% python3 -q
>>> import numpy as np
>>> import numpy.linalg as la
>>> np.set_printoptions(precision=2, suppress=True, linewidth=160)
>>> B = np.array([[-9, 6], [-6, 0], [5, 7], [-5, -5]])
>>> cent = np.array([[-1, -2, 1, 1, -2], [0, -1, 0, 0, -3]])
>>> rng = np.random.default_rng(45500)
>>> arr = B @ cent + 0.02 * rng.normal(size=(4, 5))
>>> arr
array([[  8.97,  12.02,  -8.96,  -8.98,  -0.01],
       [  5.99,  12.05,  -5.99,  -5.99,  11.98],
       [ -5.05, -17.  ,   5.  ,   5.02, -31.  ],
       [  4.98,  15.04,  -4.95,  -5.01,  25.  ]])
>>> def softmax(z):
...     e = np.exp(z - z.max(axis=-1, keepdims=True))
...     return e / e.sum(axis=-1, keepdims=True)
... 
>>> np.round(softmax(10 * arr[2]), 2) + 0
array([0.  , 0.  , 0.46, 0.54, 0.  ])
>>> softmax(arr).sum(axis=1)
array([1., 1., 1., 1.])
>>> np.round(softmax(arr[2]), 2) + 0
array([0. , 0. , 0.5, 0.5, 0. ])
>>> S = arr @ arr.T / np.sqrt(5)
>>> softmax(S).round(6).argmax(axis=1)
array([0, 3, 2, 3])
>>> np.round(softmax(S), 2) + 0
array([[1., 0., 0., 0.],
       [0., 0., 0., 1.],
       [0., 0., 1., 0.],
       [0., 0., 0., 1.]])
>>> left, sig, Vh = la.svd(arr)
>>> sig
array([52.2 , 17.58,  0.06,  0.03])
>>> print(np.argmax(sig[:-1] / (sig[1:] + 1e-6)) + 1)
2
>>> B = left[:, :2] @ np.diag(sig[:2]) @ Vh[:2]
>>> print(la.matrix_rank(B))
2
>>> round(la.norm(arr - B, 2), 2), round(sig[2], 2)
(np.float64(0.06), np.float64(0.06))
>>> B
array([[  8.97,  12.03,  -8.96,  -8.98,  -0.01],
       [  6.  ,  12.03,  -5.98,  -6.  ,  11.99],
       [ -5.03, -17.03,   4.99,   5.02, -30.99],
       [  5.  ,  15.01,  -4.97,  -5.  ,  25.01]])
>>> B = arr / np.sqrt((arr ** 2).mean(axis=1, keepdims=True))
>>> B[0].round(2) + 0
array([ 1.02,  1.37, -1.02, -1.02,  0.  ])
>>> X = np.load("a.npy")
>>> X
array([[-4, -4,  4,  0,  0,  0],
       [ 0,  4,  2,  0,  0,  0],
       [ 4,  4, -4,  0,  0,  0],
       [ 2,  2, -2, -4, -4,  4],
       [ 0, -2, -1,  0,  4,  2],
       [-2, -2,  2,  4,  4, -4]])
>>> # null space of dimension 2
>>> left, sig, Vh = la.svd(X)
>>> vecs = Vh[:(sig > 1e-8).sum()]
>>> x = X[2] + -1 * X[0] + rng.integers(2) * np.eye(6)[0]
>>> x
array([ 8.,  8., -8.,  0.,  0.,  0.])
>>> np.allclose(vecs.T @ vecs @ x, x)
True
>>> np.round(vecs.T @ vecs, 2) + 0
array([[ 0.36,  0.21, -0.43,  0.  ,  0.  ,  0.  ],
       [ 0.21,  0.93,  0.14,  0.  ,  0.  ,  0.  ],
       [-0.43,  0.14,  0.71,  0.  ,  0.  ,  0.  ],
       [ 0.  ,  0.  ,  0.  ,  0.36,  0.21, -0.43],
       [ 0.  ,  0.  ,  0.  ,  0.21,  0.93,  0.14],
       [ 0.  ,  0.  ,  0.  , -0.43,  0.14,  0.71]])
>>> round(float(la.norm(x - vecs.T @ vecs @ x)), 2)
0.0
>>> ang = np.radians(30)
>>> R = np.eye(6)
>>> R[0, 0] = R[5, 5] = np.cos(ang)
>>> R[0, 5], R[5, 0] = -np.sin(ang), np.sin(ang)
>>> R
array([[ 0.87,  0.  ,  0.  ,  0.  ,  0.  , -0.5 ],
       [ 0.  ,  1.  ,  0.  ,  0.  ,  0.  ,  0.  ],
       [ 0.  ,  0.  ,  1.  ,  0.  ,  0.  ,  0.  ],
       [ 0.  ,  0.  ,  0.  ,  1.  ,  0.  ,  0.  ],
       [ 0.  ,  0.  ,  0.  ,  0.  ,  1.  ,  0.  ],
       [ 0.5 ,  0.  ,  0.  ,  0.  ,  0.  ,  0.87]])
>>> B = X @ R.T
>>> np.abs(B - X).max(axis=0)
array([2.27, 0.  , 0.  , 0.  , 0.  , 2.  ])
>>> np.allclose(la.norm(X, axis=1), la.norm(B, axis=1))
True
>>> B
array([[-3.46, -4.  ,  4.  ,  0.  ,  0.  , -2.  ],
       [ 0.  ,  4.  ,  2.  ,  0.  ,  0.  ,  0.  ],
       [ 3.46,  4.  , -4.  ,  0.  ,  0.  ,  2.  ],
       [-0.27,  2.  , -2.  , -4.  , -4.  ,  4.46],
       [-1.  , -2.  , -1.  ,  0.  ,  4.  ,  1.73],
       [ 0.27, -2.  ,  2.  ,  4.  ,  4.  , -4.46]])
>>> data = np.loadtxt("case17.csv", delimiter=",")
>>> data
array([[-20.53, -59.73,  60.95, -19.01, -20.67,  61.13],
       [-19.69, -60.01,  60.43, -20.11, -20.07,  59.77],
       [-21.31, -60.22,  62.52, -19.73, -19.51,  58.86],
       [-19.97, -59.61,  60.62, -21.43, -18.83,  59.14],
       [-18.74, -60.51,  60.18, -20.5 , -19.87,  60.04],
       [-18.23, -60.21,  59.8 , -19.59, -19.61,  59.67],
       [-19.92, -59.02,  60.76, -20.17, -21.18,  61.25],
       [-20.28, -58.69,  58.75, -21.12, -21.29,  60.81],
       [-21.47, -60.95,  59.15, -20.41, -19.16,  59.37],
       [-18.71, -59.74,  59.5 , -21.65, -20.6 ,  58.98],
       [-21.  , -58.9 ,  59.38, -19.2 , -19.61,  60.93],
       [-20.06, -59.96,  60.78, -19.92, -20.19,  58.73],
       [-19.71, -60.51,  61.33, -19.61, -20.75,  59.65],
       [-19.67, -59.9 ,  59.39, -18.19, -21.49,  58.63],
       [-19.91, -59.65,  58.1 , -20.92, -21.19,  61.43],
       [-19.85, -60.86,  60.63, -18.47, -20.38,  57.81],
       [-21.33, -58.93,  59.59, -19.2 , -20.7 ,  59.3 ],
       [-21.36, -61.24,  60.4 , -18.79, -21.15,  60.21],
       [-20.28, -60.09,  59.73, -18.09, -19.45,  61.46]])
>>> np.abs(la.svd(data)[2][-1])
array([0.17, 0.73, 0.62, 0.04, 0.2 , 0.11])
>>> np.argsort(-la.norm(data, axis=0).round(6), kind="stable")[:3]
array([2, 1, 5])
>>> la.matrix_rank(data, rtol=0.1)
np.int64(1)
>>> la.cond(data) > 100
np.True_
>>> round(la.norm(data, 2) / la.norm(data), 2)
np.float64(1.0)
>>> [round(float(x), 2) for x in la.svd(data, compute_uv=False)[:3]]
[477.4, 5.55, 4.75]
>>> gram = np.cov(data, rowvar=False)
>>> la.eigvalsh(gram)[::-1]
array([1.72, 1.29, 0.8 , 0.63, 0.52, 0.31])
>>> np.argwhere(np.triu(np.abs(np.corrcoef(data.T)) > 0.8, 1))
array([], shape=(0, 2), dtype=int64)
>>> gram
array([[ 0.86, -0.02, -0.1 , -0.27, -0.04, -0.11],
       [-0.02,  0.51, -0.22, -0.21, -0.12,  0.3 ],
       [-0.1 , -0.22,  1.02,  0.22,  0.19, -0.36],
       [-0.27, -0.21,  0.22,  1.11, -0.1 , -0.05],
       [-0.04, -0.12,  0.19, -0.1 ,  0.63, -0.15],
       [-0.11,  0.3 , -0.36, -0.05, -0.15,  1.15]])
>>> round(np.corrcoef(data[:, 1], data[:, 5])[0, 1], 2)
np.float64(0.39)
>>> np.median(data, axis=0)
array([-19.97, -59.96,  60.18, -19.73, -20.38,  59.67])
>>> np.corrcoef(data.T)
array([[ 1.  , -0.03, -0.11, -0.28, -0.05, -0.11],
       [-0.03,  1.  , -0.31, -0.27, -0.22,  0.39],
       [-0.11, -0.31,  1.  ,  0.2 ,  0.23, -0.33],
       [-0.28, -0.27,  0.2 ,  1.  , -0.11, -0.04],
       [-0.05, -0.22,  0.23, -0.11,  1.  , -0.17],
       [-0.11,  0.39, -0.33, -0.04, -0.17,  1.  ]])
>>> np.polyfit(data[:, 1], data[:, 5], 1)
array([ 0.58, 94.72])
>>> data.std(axis=0)
array([0.9 , 0.69, 0.98, 1.02, 0.77, 1.04])
>>> np.argsort(-data.std(axis=0).round(6), kind="stable")
array([5, 3, 2, 0, 4, 1])
>>> ev, vecs = la.eigh(gram)
>>> np.round(ev.sum(), 2), round(float(np.trace(gram)), 2)
(np.float64(5.27), 5.27)
>>> la.svd(gram, compute_uv=False)
array([1.72, 1.29, 0.8 , 0.63, 0.52, 0.31])
>>> np.abs(vecs[:, -1])
array([0.12, 0.33, 0.59, 0.38, 0.19, 0.59])
>>> np.unique(ev.round(6) + 0, return_counts=True)[1]
array([1, 1, 1, 1, 1, 1])
>>> ev
array([0.31, 0.52, 0.63, 0.8 , 1.29, 1.72])
>>> np.round(vecs.T @ vecs, 2) + 0
array([[1., 0., 0., 0., 0., 0.],
       [0., 1., 0., 0., 0., 0.],
       [0., 0., 1., 0., 0., 0.],
       [0., 0., 0., 1., 0., 0.],
       [0., 0., 0., 0., 1., 0.],
       [0., 0., 0., 0., 0., 1.]])
>>> A = np.loadtxt("layer15.csv", delimiter=",")
>>> A
array([[1., 6., 2., 6., 9.],
       [8., 7., 8., 3., 4.],
       [8., 3., 6., 4., 4.],
       [4., 3., 5., 9., 9.],
       [4., 0., 5., 6., 4.]])
>>> x = np.array([1, 2, -3, 2, -2])
>>> A @ np.ones(5)
array([24., 30., 25., 30., 19.])
>>> print((A * x).sum(axis=1))
[ 1. -4. -4. -5. -7.]
>>> A @ x
array([ 1., -4., -4., -5., -7.])
>>> np.sign((A @ x).round(6))
array([ 1., -1., -1., -1., -1.])
>>> np.einsum("ij,j->i", A, x)
array([ 1., -4., -4., -5., -7.])
>>> (A @ x).argmax()
np.int64(0)
>>> left, sig, Vh = la.svd(A)
>>> np.argmax(sig[:-1] / (sig[1:] + 1e-6)) + 1
np.int64(4)
>>> B = left[:, :4] @ np.diag(sig[:4]) @ Vh[:4]
>>> print(la.matrix_rank(B))
4
>>> print(round(float(la.norm(A - B) / la.norm(A)), 2))
0.0
>>> mat = np.load("out3.npy")
>>> mat
array([[-11,   3,  -2,   2],
       [ -1,  -9,  -3,   1],
       [  3,   2,   1,  -1],
       [ -2,   1,  -2,  -5]])
>>> np.abs(la.svd(mat)[2][-1])
array([0.28, 0.28, 0.87, 0.29])
>>> print(round(np.log10(la.cond(mat))))
2
>>> la.cond(mat) > 100
np.False_
>>> round(la.norm(mat, 2) / la.norm(mat), 2)
np.float64(0.73)
